$ python -q
>>> import numpy as np
>>> import numpy.linalg as la
>>> np.set_printoptions(precision=1, suppress=True, linewidth=100, sign=" ")
>>> rng = np.random.default_rng(4006)
>>> ang = np.sort(rng.uniform(-2, 2, 25))
>>> W0 = np.c_[ang, ang ** 2, ang ** 3] @ np.array([[5, 8, 4], [7, 3, 2], [4, 5, 0]])
>>> W0
array([[-12.6, -40.9,  -0.2],
       [-11.3, -37.8,  -0.4],
       [-10.4, -35.7,  -0.6],
       [ -9.2, -32.7,  -0.8],
       [ -8.1, -29.8,  -1. ],
       [ -1.9,  -9.6,  -2. ],
       [ -1.6,  -7.2,  -1.9],
       [ -1.6,  -7.1,  -1.9],
       [ -1.6,  -6.9,  -1.9],
       [ -1.5,  -6.5,  -1.9],
       [ -1.4,  -5.2,  -1.7],
       [ -1. ,  -2.3,  -1. ],
       [ -0.7,  -1.4,  -0.7],
       [  1.8,   2.3,   1.1],
       [  1.9,   2.4,   1.2],
       [  8.7,   9.1,   3.9],
       [ 12.1,  12.4,   4.9],
       [ 12.9,  13.1,   5.2],
       [ 13.9,  14. ,   5.4],
       [ 19.4,  19.1,   6.8],
       [ 40.1,  38.9,  11.1],
       [ 44.4,  43. ,  11.9],
       [ 52.6,  50.9,  13.3],
       [ 58. ,  56.2,  14.2],
       [ 66. ,  64. ,  15.4]])
>>> W2 = W0[[6, 19]].astype(float)
>>> for _ in range(5):
...     idx = la.norm(W0[:, None] - W2, axis=-1).argmin(axis=1)
...     W2 = np.array([W0[idx == j].mean(axis=0) for j in range(2)])
... 
>>> idx
array([ 0,  0,  0,  0,  0,  0,  0,  0,  0,  0,  0,  0,  0,  0,  0,  0,  0,  0,  0,  0,  1,  1,  1,
        1,  1])
>>> np.abs(W2[1] - W2[0]).argmax()
np.int64(1)
>>> W2[1] - W2[0]
array([ 51.8,  58.1,  12.5])
>>> P = W0 @ la.solve(W0.T @ W0, W0.T)
>>> np.round(np.diag(P), 1) + 0
array([ 0.3,  0.2,  0.2,  0.2,  0.1,  0.1,  0.1,  0.1,  0.1,  0.1,  0.1,  0. ,  0. ,  0. ,  0. ,
        0.1,  0.1,  0.1,  0.1,  0.1,  0.1,  0.1,  0.2,  0.2,  0.3])
>>> P @ W0[:, 2]
array([-0.2, -0.4, -0.6, -0.8, -1. , -2. , -1.9, -1.9, -1.9, -1.9, -1.7, -1. , -0.7,  1.1,  1.2,
        3.9,  4.9,  5.2,  5.4,  6.8, 11.1, 11.9, 13.3, 14.2, 15.4])
>>> np.round(la.eigvalsh(P), 1) + 0
array([ 0.,  0.,  0.,  0.,  0.,  0.,  0.,  0.,  0.,  0.,  0.,  0.,  0.,  0.,  0.,  0.,  0.,  0.,
        0.,  0.,  0.,  0.,  1.,  1.,  1.])
>>> np.allclose(P @ P, P)
True
>>> A2 = W0 / np.sqrt((W0 ** 2).mean(axis=1, keepdims=True))
>>> la.matrix_rank(W0 - W0.mean(axis=1, keepdims=True))
np.int64(2)
>>> la.matrix_rank(A2) == la.matrix_rank(W0)
np.True_
>>> A2[3].round(1) + 0
array([-0.5, -1.7,  0. ])
>>> la.norm(A2, axis=1)
array([ 1.7,  1.7,  1.7,  1.7,  1.7,  1.7,  1.7,  1.7,  1.7,  1.7,  1.7,  1.7,  1.7,  1.7,  1.7,
        1.7,  1.7,  1.7,  1.7,  1.7,  1.7,  1.7,  1.7,  1.7,  1.7])
>>> K = np.loadtxt("out11.csv", delimiter=",")
>>> K
array([[ 26.,  16.,  25.,   5.,  13.,  28.,  19.,  12.,  25.],
       [ 16.,  22.,  16.,   7.,  16.,  19.,  21.,  15.,  22.],
       [ 25.,  16.,  37.,   9.,  18.,  32.,  27.,  16.,  26.],
       [  5.,   7.,   9.,  15.,  13.,  13.,  13.,   7.,  11.],
       [ 13.,  16.,  18.,  13.,  19.,  21.,  23.,  13.,  21.],
       [ 28.,  19.,  32.,  13.,  21.,  39.,  32.,  17.,  36.],
       [ 19.,  21.,  27.,  13.,  23.,  32.,  37.,  16.,  32.],
       [ 12.,  15.,  16.,   7.,  13.,  17.,  16.,  15.,  19.],
       [ 25.,  22.,  26.,  11.,  21.,  36.,  32.,  19.,  38.]])
>>> r0, g = K[1], K[0]
>>> r0 @ g
np.float64(3072.0)
>>> r0 @ r0
np.float64(2812.0)
>>> p = (r0 @ g) / (r0 @ r0) * r0
>>> np.round(la.norm(r0 + g) ** 2 + la.norm(r0 - g) ** 2, 1)
np.float64(12954.0)
>>> g - p
array([ 8.5, -8. ,  7.5, -2.6, -4.5,  7.2, -3.9, -4.4,  1. ])
>>> m1 = np.loadtxt("case8.csv", delimiter=",")
>>> m1.round(1) + 0
array([[ 0. , -0.1,  1. ,  0.3,  0. ],
       [ 0.2,  0.6,  0.3, -0.7, -0.3],
       [-0.6, -0.2,  0. ,  0. , -0.8],
       [-0.6,  0.7,  0. ,  0.3,  0.3],
       [ 0.5,  0.4, -0.1,  0.6, -0.5]])
>>> x = np.array([-1, 0, 0, 2, -1])
>>> m1 @ x
array([ 0.5, -1.3,  1.4,  0.9,  1.2])
>>> (m1 * x).sum(axis=1)
array([ 0.5, -1.3,  1.4,  0.9,  1.2])
>>> m1 @ np.eye(5)[1]
array([-0.1,  0.6, -0.2,  0.7,  0.4])
>>> A2 = np.array([[5, -1, -3], [-4, 2, -7]])
>>> W2 = np.kron(A2, m1)
>>> la.matrix_rank(W2)
np.int64(10)
>>> np.round(la.matrix_power(m1, 3), 1) + 0
array([[-0.5, -0.1, -0.6, -0.5,  0.3],
       [-0.1, -1. ,  0.2, -0.1, -0.2],
       [ 0.7, -0.2, -0.6,  0.2,  0.2],
       [ 0.5,  0.1,  0.3, -0.8,  0.1],
       [ 0. ,  0.1, -0.3, -0.2, -0.9]])
>>> np.round((m1 - m1.T) / 2, 1) + 0
array([[ 0. , -0.2,  0.8,  0.4, -0.2],
       [ 0.2,  0. ,  0.2, -0.7, -0.3],
       [-0.8, -0.2,  0. ,  0. , -0.3],
       [-0.4,  0.7,  0. ,  0. , -0.2],
       [ 0.2,  0.3,  0.3,  0.2,  0. ]])
>>> np.sort(np.abs(la.eigvals(m1)))
array([ 1.,  1.,  1.,  1.,  1.])
>>> np.round(np.abs(la.eigvals(m1)).max(), 1)
np.float64(1.0)
>>> round(float(np.trace(m1)), 1)
0.4
>>> blk = np.stack([m1, 5 * m1, m1[::-1]])
>>> la.matrix_rank(blk.reshape(3, -1))
np.int64(2)
>>> la.norm(blk, axis=(1, 2))
array([  2.2,  11.2,   2.2])
>>> blk.shape
(3, 5, 5)
>>> F = np.loadtxt("w.csv", delimiter=",")
>>> F.round(1) + 0
array([[-0.4,  0.3,  0.5, -0.3,  0.4,  0.4],
       [-0.6, -0.4, -0.6,  0.2,  0.2,  0.3],
       [-0.4,  0.5, -0.3, -0.4, -0.4, -0.4],
       [ 0. , -0.1, -0.1, -0.1,  0.7, -0.6],
       [ 0.4,  0. , -0.5, -0.7,  0.2,  0.4],
       [ 0.2,  0.7, -0.3,  0.5,  0.3,  0.2]])
>>> # columns are unit length and at right angles
>>> x = np.array([0, 1, 0, 0, 1, 1])
>>> round(float(la.norm(x)), 1), round(float(la.norm(F @ x)), 1)
(1.7, 1.7)
>>> np.round(F.T @ (F @ x), 1) + 0
array([ 0.,  1.,  0.,  0.,  1.,  1.])
>>> np.sort(np.abs(np.degrees(np.angle(la.eigvals(F)))))
array([   0. ,   84.1,   84.1,  122.4,  122.4,  180. ])
>>> idx = rng.permutation(6)
>>> idx
array([ 0,  1,  5,  2,  3,  4])
>>> A2 = F[idx][:, idx]
>>> np.allclose(A2, F)
False
>>> idx = rng.integers(0, 2, 8)
>>> mat = np.array([[1, 3, 0, 0, 0, 3, 1, 2],
...     [3, 1, 3, 3, 2, 3, 1, 3],
...     [0, 2, 2, 1, 3, 0, 3, 2],
...     [2, 2, 0, 0, 2, 2, 3, 2],
...     [1, 3, 1, 0, 2, 0, 3, 2],
...     [1, 0, 0, 2, 0, 0, 3, 3],
...     [0, 0, 1, 1, 0, 1, 0, 3],
...     [1, 1, 0, 3, 2, 2, 0, 1]]) * (idx[:, None] == idx)
>>> mat
array([[ 1,  3,  0,  0,  0,  3,  1,  0],
       [ 3,  1,  3,  0,  2,  3,  1,  0],
       [ 0,  2,  2,  0,  3,  0,  3,  0],
       [ 0,  0,  0,  0,  0,  0,  0,  2],
       [ 1,  3,  1,  0,  2,  0,  3,  0],
       [ 1,  0,  0,  0,  0,  0,  3,  0],
       [ 0,  0,  1,  0,  0,  1,  0,  0],
       [ 0,  0,  0,  3,  0,  0,  0,  1]])
>>> np.trace(mat)
np.int64(7)
>>> np.sort(np.abs(la.eigvals(mat)))
array([ 0.7,  2. ,  2.1,  2.1,  2.4,  2.4,  3. ,  7.6])
>>> (mat + mat.T) / 2
array([[ 1. ,  3. ,  0. ,  0. ,  0.5,  2. ,  0.5,  0. ],
       [ 3. ,  1. ,  2.5,  0. ,  2.5,  1.5,  0.5,  0. ],
       [ 0. ,  2.5,  2. ,  0. ,  2. ,  0. ,  2. ,  0. ],
       [ 0. ,  0. ,  0. ,  0. ,  0. ,  0. ,  0. ,  2.5],
       [ 0.5,  2.5,  2. ,  0. ,  2. ,  0. ,  1.5,  0. ],
       [ 2. ,  1.5,  0. ,  0. ,  0. ,  0. ,  2. ,  0. ],
       [ 0.5,  0.5,  2. ,  0. ,  1.5,  2. ,  0. ,  0. ],
       [ 0. ,  0. ,  0. ,  2.5,  0. ,  0. ,  0. ,  1. ]])
>>> (mat - mat.T) / 2
array([[ 0. ,  0. ,  0. ,  0. , -0.5,  1. ,  0.5,  0. ],
       [ 0. ,  0. ,  0.5,  0. , -0.5,  1.5,  0.5,  0. ],
       [ 0. , -0.5,  0. ,  0. ,  1. ,  0. ,  1. ,  0. ],
       [ 0. ,  0. ,  0. ,  0. ,  0. ,  0. ,  0. , -0.5],
       [ 0.5,  0.5, -1. ,  0. ,  0. ,  0. ,  1.5,  0. ],
       [-1. , -1.5,  0. ,  0. ,  0. ,  0. ,  1. ,  0. ],
       [-0.5, -0.5, -1. ,  0. , -1.5, -1. ,  0. ,  0. ],
       [ 0. ,  0. ,  0. ,  0.5,  0. ,  0. ,  0. ,  0. ]])
>>> mat @ mat
array([[ 13,   6,  10,   0,   6,  13,  13,   0],
       [ 11,  22,  12,   0,  15,  13,  28,   0],
       [  9,  15,  16,   0,  16,   9,  17,   0],
       [  0,   0,   0,   6,   0,   0,   0,   2],
       [ 12,  14,  16,   0,  13,  15,  13,   0],
       [  1,   3,   3,   0,   0,   6,   1,   0],
       [  1,   2,   2,   0,   3,   0,   6,   0],
       [  0,   0,   0,   3,   0,   0,   0,   7]])
